$ ipython --no-banner

In [1]: import numpy as np

In [2]: import numpy.linalg as la

In [3]: np.set_printoptions(precision=2, suppress=True, linewidth=140, floatmode="fixed")

In [4]: def rnd(a):
   ...:     return np.round(a, 2) + 0
   ...: 

In [5]: W0 = np.load("dump.npy")

In [6]: rnd(W0)
Out[6]: 
array([[-0.28, -0.36, -0.87,  0.20],
       [ 0.61, -0.73,  0.03, -0.31],
       [ 0.47,  0.02,  0.04,  0.88],
       [-0.57, -0.59,  0.50,  0.29]])

In [7]: Uu, sig, Vh = la.svd(W0, full_matrices=False)

In [8]: rnd(sig / sig[0])
Out[8]: array([1.00, 1.00, 1.00, 1.00])

In [9]: Uu.shape, sig.shape, Vh.shape
Out[9]: ((4, 4), (4,), (4, 4))

In [10]: rnd(Vh @ Vh.T)
Out[10]: 
array([[1.00, 0.00, 0.00, 0.00],
       [0.00, 1.00, 0.00, 0.00],
       [0.00, 0.00, 1.00, 0.00],
       [0.00, 0.00, 0.00, 1.00]])

In [11]: rnd(Uu.T @ Uu)
Out[11]: 
array([[1.00, 0.00, 0.00, 0.00],
       [0.00, 1.00, 0.00, 0.00],
       [0.00, 0.00, 1.00, 0.00],
       [0.00, 0.00, 0.00, 1.00]])

In [12]: rnd(Uu.T @ W0 @ Vh.T)
Out[12]: 
array([[1.00, 0.00, 0.00, 0.00],
       [0.00, 1.00, 0.00, 0.00],
       [0.00, 0.00, 1.00, 0.00],
       [0.00, 0.00, 0.00, 1.00]])

In [13]: rnd(sig)
Out[13]: array([1.00, 1.00, 1.00, 1.00])

In [14]: np.sqrt((sig ** 2).sum()), rnd(la.norm(W0))
Out[14]: (np.float64(2.0), np.float64(2.0))

In [15]: rnd(np.cumsum(sig ** 2) / np.sum(sig ** 2))
Out[15]: array([0.25, 0.50, 0.75, 1.00])

In [16]: Y = np.array([[-1, -4, 5], [-5, 2, 0], [-4, 0, 4], [-4, -4, -3]])

In [17]: la.matrix_rank(W0 @ Y)
Out[17]: np.int64(3)

In [18]: vec = np.array([2, -1, -2, 2])

In [19]: rnd(np.abs(la.eigvals(W0)))
Out[19]: array([1.00, 1.00, 1.00, 1.00])

In [20]: rnd(la.inv(W0))
Out[20]: 
array([[-0.28,  0.61,  0.47, -0.57],
       [-0.36, -0.73,  0.02, -0.59],
       [-0.87,  0.03,  0.04,  0.50],
       [ 0.20, -0.31,  0.88,  0.29]])

In [21]: [p for p in range(1, 25) if np.allclose(la.matrix_power(W0, p), np.eye(4))]
Out[21]: []

In [22]: rnd(np.kron(np.eye(2, dtype=int), W0))
Out[22]: 
array([[-0.28, -0.36, -0.87,  0.20,  0.00,  0.00,  0.00,  0.00],
       [ 0.61, -0.73,  0.03, -0.31,  0.00,  0.00,  0.00,  0.00],
       [ 0.47,  0.02,  0.04,  0.88,  0.00,  0.00,  0.00,  0.00],
       [-0.57, -0.59,  0.50,  0.29,  0.00,  0.00,  0.00,  0.00],
       [ 0.00,  0.00,  0.00,  0.00, -0.28, -0.36, -0.87,  0.20],
       [ 0.00,  0.00,  0.00,  0.00,  0.61, -0.73,  0.03, -0.31],
       [ 0.00,  0.00,  0.00,  0.00,  0.47,  0.02,  0.04,  0.88],
       [ 0.00,  0.00,  0.00,  0.00, -0.57, -0.59,  0.50,  0.29]])

In [23]: rnd(np.poly(W0))
Out[23]: array([ 1.00,  0.67,  0.00, -0.67, -1.00])

In [24]: rnd(la.eigvals(W0))
Out[24]: array([ 1.00+0.00j, -0.34+0.94j, -0.34-0.94j, -1.00+0.00j])

In [25]: rnd(W0.T @ W0)
Out[25]: 
array([[1.00, 0.00, 0.00, 0.00],
       [0.00, 1.00, 0.00, 0.00],
       [0.00, 0.00, 1.00, 0.00],
       [0.00, 0.00, 0.00, 1.00]])

In [26]: rnd(la.svd(W0, compute_uv=False))
Out[26]: array([1.00, 1.00, 1.00, 1.00])

In [27]: rnd(la.norm(W0, axis=0))
Out[27]: array([1.00, 1.00, 1.00, 1.00])

In [28]: rnd(W0[:, 3] @ W0[:, 1])
Out[28]: np.float64(0.0)
